% ipython --no-banner

In [1]: import numpy as np

In [2]: import numpy.linalg as la

In [3]: np.set_printoptions(precision=2, suppress=True, linewidth=120)

In [4]: feats = np.loadtxt("out6.csv", delimiter=",")

In [5]: print(feats)
[[-2.  1.  0.]
 [ 0. -2.  1.]
 [ 0.  0. -2.]]

In [6]: # triangular

In [7]: vec = np.array([2, -1, 0])

In [8]: h1 = np.maximum(feats @ vec, 0)

In [9]: print(feats * (h1 > 1e-9)[:, None])
[[-0.  0.  0.]
 [ 0. -2.  1.]
 [ 0.  0. -0.]]

In [10]: print(np.flatnonzero(h1 > 1e-9))
[1]

In [11]: print(np.maximum(feats @ vec, 0) - np.maximum(-feats @ vec, 0))
[-5.  2.  0.]

In [12]: print(feats.T @ h1)
[ 0. -4.  2.]

In [13]: print(np.tanh(feats @ vec))
[-1.    0.96  0.  ]

In [14]: u = np.array([2, -2, 1])

In [15]: B = feats + np.outer(u, np.eye(3)[1])

In [16]: print(la.matrix_rank(la.inv(B) - la.inv(feats), tol=1e-8))
1

In [17]: print(la.matrix_rank(B - feats))
1

In [18]: B = feats / la.norm(feats, axis=1, keepdims=True)

In [19]: C2 = B @ B.T

In [20]: print(C2)
[[ 1.   -0.4   0.  ]
 [-0.4   1.   -0.45]
 [ 0.   -0.45  1.  ]]

In [21]: print((np.abs(C2) > 0.9).astype(int))
[[1 0 0]
 [0 1 0]
 [0 0 1]]

In [22]: print(la.norm(B, axis=1))
[1. 1. 1.]

In [23]: print(np.argwhere(np.triu(np.abs(C2) > 0.95, 1)))
[]

In [24]: ev, vecs = la.eigh(C2)

In [25]: vec = np.array([3, -3, -1])

In [26]: print(np.round(np.abs(C2).sum(axis=1).max(), 2), round(float(np.abs(ev).max()), 2))
1.85 1.6

In [27]: rng = np.random.default_rng(11)

In [28]: labels = rng.permutation(3)

In [29]: print(labels)
[1 0 2]

In [30]: B = feats[labels][:, labels]

In [31]: print(np.sort(np.abs(la.eigvals(B))))
[2. 2. 2.]

In [32]: print(np.allclose(B, feats))
False

In [33]: B = np.array([[-9, -6], [-6, 8]])

In [34]: cent = np.array([[-1, -2], [-3, 0]])

In [35]: K = np.kron(B, cent)

In [36]: print(K)
[[  9  18   6  12]
 [ 27   0  18   0]
 [  6  12  -8 -16]
 [ 18   0 -24   0]]

In [37]: B = la.inv(K)

In [38]: print((np.abs(B) > 1e-9).astype(int))
[[0 1 0 1]
 [1 1 1 1]
 [0 1 0 1]
 [1 1 1 1]]

In [39]: print(np.round(K @ B, 2) + 0)
[[1. 0. 0. 0.]
 [0. 1. 0. 0.]
 [0. 0. 1. 0.]
 [0. 0. 0. 1.]]

In [40]: print(la.inv(B))
[[  9.  18.   6.  12.]
 [ 27.   0.  18.   0.]
 [  6.  12.  -8. -16.]
 [ 18.  -0. -24.  -0.]]

In [41]: print(la.det(K) * B)
[[     0.  10368.      0.   7776.]
 [ 15552.  -5184.  11664.  -3888.]
 [    -0.   7776.     -0. -11664.]
 [ 11664.  -3888. -17496.   5832.]]

In [42]: print(np.allclose(B, K.T))
False

In [43]: print(np.round(la.det(K.T), 2))
419904.0

In [44]: print(np.kron(np.eye(2, dtype=int), K))
[[  9  18   6  12   0   0   0   0]
 [ 27   0  18   0   0   0   0   0]
 [  6  12  -8 -16   0   0   0   0]
 [ 18   0 -24   0   0   0   0   0]
 [  0   0   0   0   9  18   6  12]
 [  0   0   0   0  27   0  18   0]
 [  0   0   0   0   6  12  -8 -16]
 [  0   0   0   0  18   0 -24   0]]

In [45]: print(np.round(la.eigvals(K).sum().real, 2))
1.0

In [46]: O = K.astype(float).copy()

In [47]: for j in range(4):
    ...:     O[:, j] -= O[:, :j] @ (O[:, :j].T @ O[:, j])
    ...:     O[:, j] /= la.norm(O[:, j])
    ...: 

In [48]: print(O)
[[ 0.26  0.79  0.18  0.53]
 [ 0.79 -0.26  0.53 -0.18]
 [ 0.18  0.53 -0.26 -0.79]
 [ 0.53 -0.18 -0.79  0.26]]

In [49]: print(la.matrix_power(K, 4))
[[754875 356850  71610  33852]
 [535275 576450  50778  54684]
 [ 71610  33852 551980 260936]
 [ 50778  54684 391404 421512]]

In [50]: print(np.sort(np.abs(la.eigvals(K))))
[19.81 21.81 29.71 32.71]

In [51]: assert K == K.T
---------------------------------------------------------------------------
ValueError                                Traceback (most recent call last)
Cell In[51], line 1
----> 1 assert K == K.T

ValueError: The truth value of an array with more than one element is ambiguous. Use a.any() or a.all()

In [52]: print((K - K.T) / 2)
[[ 0.  -4.5  0.  -3. ]
 [ 4.5  0.   3.   0. ]
 [ 0.  -3.   0.   4. ]
 [ 3.   0.  -4.   0. ]]

In [53]: ev, vecs = la.eig(K)

In [54]: print(np.sort(la.eigvals(K.T)))
[-29.71 -21.81  19.81  32.71]

In [55]: print(round(np.prod(ev), 2))
419904.0

In [56]: print(np.sort(la.eigvals(la.inv(K))))
[-0.05 -0.03  0.03  0.05]

In [57]: F = np.load("layer14.npy")

In [58]: print(F)
[[ 0  0  0  0  0]
 [-1  2  0  0  0]
 [ 0  3 -2  0  0]
 [-3 -1  3 -2  0]
 [-1  3  0  3  2]]

In [59]: rk = la.matrix_rank(F)

In [60]: print(rk)
4

In [61]: null = la.svd(F)[2][rk:].T

In [62]: print([int(la.matrix_rank(np.delete(F, i, axis=0))) for i in range(5)])
[4, 3, 3, 3, 3]

In [63]: print(la.matrix_rank(F.T @ F), la.matrix_rank(F @ F.T))
4 4

In [64]: print(np.allclose(F @ null, 0))
True

In [65]: C2 = F.T @ F

In [66]: print(np.diag(C2))
[11 23 13 13  4]

In [67]: print(C2)
[[11 -2 -9  3 -2]
 [-2 23 -9 11  6]
 [-9 -9 13 -6  0]
 [ 3 11 -6 13  6]
 [-2  6  0  6  4]]

In [68]: print((F @ F.T).shape)
(5, 5)

In [69]: print(np.round(la.svd(F, compute_uv=False) ** 2, 2) + 0)
[37.46 19.02  7.38  0.13  0.  ]

In [70]: A = np.triu(rng.random((4, 4)) < 0.6, 1).astype(int)

In [71]: A = A + A.T

In [72]: print(A)
[[0 0 1 1]
 [0 0 1 0]
 [1 1 0 0]
 [1 0 0 0]]

In [73]: # symmetric, so the eigenvalues are real

In [74]: labels = rng.permutation(4)

In [75]: print(labels)
[0 1 3 2]

In [76]: B = A[labels][:, labels]

In [77]: print(np.diag(B))
[0 0 0 0]

In [78]: print(np.trace(A @ A @ A) // 6)
0

In [79]: print(np.argwhere(np.triu(A)))
[[0 2]
 [0 3]
 [1 2]]

In [80]: print(A @ A)
[[2 1 0 0]
 [1 1 0 0]
 [0 0 2 1]
 [0 0 1 1]]

In [81]: Lm = np.diag(A.sum(axis=1)) - A

In [82]: print(la.matrix_rank(Lm))
3

In [83]: print(Lm)
[[ 2  0 -1 -1]
 [ 0  1 -1  0]
 [-1 -1  2  0]
 [-1  0  0  1]]

In [84]: print(la.lstsq(Lm[:-1].T, Lm[-1])[2])
3

In [85]: print(round(float(np.trace(la.pinv(Lm) @ Lm)), 2))
3.0

In [86]: O, vecs = la.qr(A[:, :2])[0], la.qr(A[:, 2:])[0]

In [87]: s = la.svd(O.T @ vecs, compute_uv=False)

In [88]: print(s.round(2) + 0)
[0. 0.]

In [89]: u, v = A[0], A[3]

In [90]: print(u @ u)
2

In [91]: p = (u @ v) / (u @ u) * u

In [92]: print(v - p)
[1. 0. 0. 0.]

In [93]: print(la.matrix_rank(np.outer(u, v)))
1

In [94]: print(np.round(la.norm(u + v) ** 2 + la.norm(u - v) ** 2, 2))
6.0

In [95]: B = np.array([[3, -2], [1, 2]])

In [96]: J = np.kron(np.eye(2, dtype=int), B)

In [97]: print(J)
[[ 3 -2  0  0]
 [ 1  2  0  0]
 [ 0  0  3 -2]
 [ 0  0  1  2]]

In [98]: # 2 blocks once reordered

In [99]: u = np.array([3, 2, 2, 0])

In [100]: B = J + np.outer(u, np.eye(4)[3])

In [101]: print(round(float(la.det(B) / la.det(J)), 2), round(1 + la.solve(J, u)[3], 2))
0.75 0.75

In [102]: print(B)
[[ 3. -2.  0.  3.]
 [ 1.  2.  0.  2.]
 [ 0.  0.  3.  0.]
 [ 0.  0.  1.  2.]]

In [103]: print(la.matrix_rank(la.inv(B) - la.inv(J), tol=1e-8))
1

In [104]: vec = np.array([9, 9, -5, -4])

In [105]: rhs = J @ vec

In [106]: print(rhs)
[  9  27  -7 -13]

In [107]: print(la.solve(J.T, J[3]))
[0. 0. 0. 1.]

In [108]: print(la.solve(J, rhs))
[ 9.  9. -5. -4.]

In [109]: print(la.solve(J, rhs + J[:, 2]))
[ 9.  9. -4. -4.]

In [110]: O, vecs = la.qr(J[:, :3])[0], la.qr(J[:, 3:])[0]

In [111]: s = la.svd(O.T @ vecs, compute_uv=False)

In [112]: print(np.round(la.norm(O @ O.T - vecs @ vecs.T, 2), 2))
1.0

In [113]: print(np.degrees(np.arccos(s.clip(0, 1))))
[63.43]

In [114]: arr = np.array([[1, -2, 4], [1, -1, 1], [1, 0, 0], [1, 1, 1], [1, 2, 4]])

In [115]: vec = np.array([2, 3, 0])

In [116]: rhs = arr @ vec

In [117]: print(rhs)
[-4 -1  2  5  8]

In [118]: print(np.round(la.pinv(arr) @ arr, 2) + 0)
[[1. 0. 0.]
 [0. 1. 0.]
 [0. 0. 1.]]

In [119]: print(np.round(la.lstsq(arr, rhs)[0], 2) + 0)
[2. 3. 0.]

In [120]: rhs = rhs + 0.05 * rng.normal(size=5)

In [121]: print(rhs)
[-3.97 -1.04  1.92  5.02  7.97]

In [122]: beta, *_ = la.lstsq(arr, rhs)

In [123]: print(beta)
[1.96 2.99 0.01]
